In [1]: import numpy as np

In [2]: np.set_printoptions(suppress=True, linewidth=160)

In [3]: def rd(a):
   ...:     return np.round(a, 1) + 0
   ...: 

In [4]: data = np.array([[0.0, 1.0, 1.0], [1.0, 0.0, 1.0], [1.0, 1.0, 0.0]])

In [5]: data
Out[5]: 
array([[0., 1., 1.],
       [1., 0., 1.],
       [1., 1., 0.]])

In [6]: # equal to its transpose

In [7]: np.all(np.linalg.eigvalsh(data) > 0)
Out[7]: np.False_

In [8]: [round(float(np.linalg.det(data[:i, :i])), 2) + 0 for i in range(1, 4)]
Out[8]: [0.0, -1.0, 2.0]

In [9]: vec = np.array([0, 0, 0])

In [10]: (data * vec).sum(axis=1)
Out[10]: array([0., 0., 0.])

In [11]: np.sign((data @ vec).round(6))
Out[11]: array([0., 0., 0.])

In [12]: np.einsum("ij,j->i", data, vec)
Out[12]: array([0., 0., 0.])

In [13]: data @ (2 * vec)
Out[13]: array([0., 0., 0.])

In [14]: np.linalg.norm(data @ vec) <= np.linalg.norm(data, 2) * np.linalg.norm(vec) + 1e-9
Out[14]: np.True_

In [15]: (data @ vec).argmax()
Out[15]: np.int64(0)

In [16]: data @ np.eye(3)[1]
Out[16]: array([1., 0., 1.])

In [17]: rng = np.random.default_rng(60822)

In [18]: labels = rng.permutation(3)

In [19]: A2 = data[:, labels] * rng.choice([-1, 1], 3)

In [20]: A2
Out[20]: 
array([[-0.,  1.,  1.],
       [-1.,  1.,  0.],
       [-1.,  0.,  1.]])

In [21]: U, _, VT = np.linalg.svd(data.T @ A2)

In [22]: rd(np.linalg.lstsq(data, A2)[0])
Out[22]: 
array([[-1.,  0.,  0.],
       [ 0.,  0.,  1.],
       [ 0.,  1.,  0.]])

In [23]: labels
Out[23]: array([0, 2, 1])

In [24]: J = np.loadtxt("arr.csv", delimiter=",")

In [25]: J
Out[25]: 
array([[3., 3., 3., 2.],
       [2., 3., 3., 0.],
       [1., 3., 0., 1.],
       [2., 0., 3., 2.]])

In [26]: blk = np.stack([J, 4 * J, J[::-1]])

In [27]: np.einsum("bij,cij->bc", blk, blk)
Out[27]: 
array([[  81.,  324.,   60.],
       [ 324., 1296.,  240.],
       [  60.,  240.,   81.]])

In [28]: F = np.loadtxt("test5.csv", delimiter=",")

In [29]: F
Out[29]: 
array([[  7., -19.,  -1., -10.],
       [  0.,  -1.,   0.,   0.],
       [  2.,  19.,  10.,  10.],
       [  0.,  -1.,   0.,  -2.]])

In [30]: O, evecs = np.linalg.qr(F[:, :2])[0], np.linalg.qr(F[:, 2:])[0]

In [31]: sigma = np.linalg.svd(O.T @ evecs, compute_uv=False)

In [32]: rd(sigma)
Out[32]: array([1., 1.])

In [33]: (sigma > 0.9).sum()
Out[33]: np.int64(2)

In [34]: rd(np.linalg.norm(O @ O.T - evecs @ evecs.T, 2))
Out[34]: np.float64(0.2)

In [35]: rd(np.degrees(np.arccos(sigma.clip(0, 1))))
Out[35]: array([ 2.4, 12.4])

In [36]: A2 = F + rng.integers(-2, 3, (4, 2)) @ rng.integers(-2, 3, (2, 4))

In [37]: A2
Out[37]: 
array([[  3., -19.,  -5., -10.],
       [  4.,   1.,  -4.,  -2.],
       [ -4.,  17.,  12.,  12.],
       [ -2.,  -2.,   2.,  -1.]])

In [38]: rd(np.linalg.svd(A2 - F, compute_uv=False))
Out[38]: array([9.8, 5.9, 0. , 0. ])

In [39]: np.abs(A2 - F).sum(axis=1)
Out[39]: array([ 8., 12., 12.,  6.])

In [40]: np.linalg.matrix_rank(A2 - F, tol=1e-8)
Out[40]: np.int64(2)
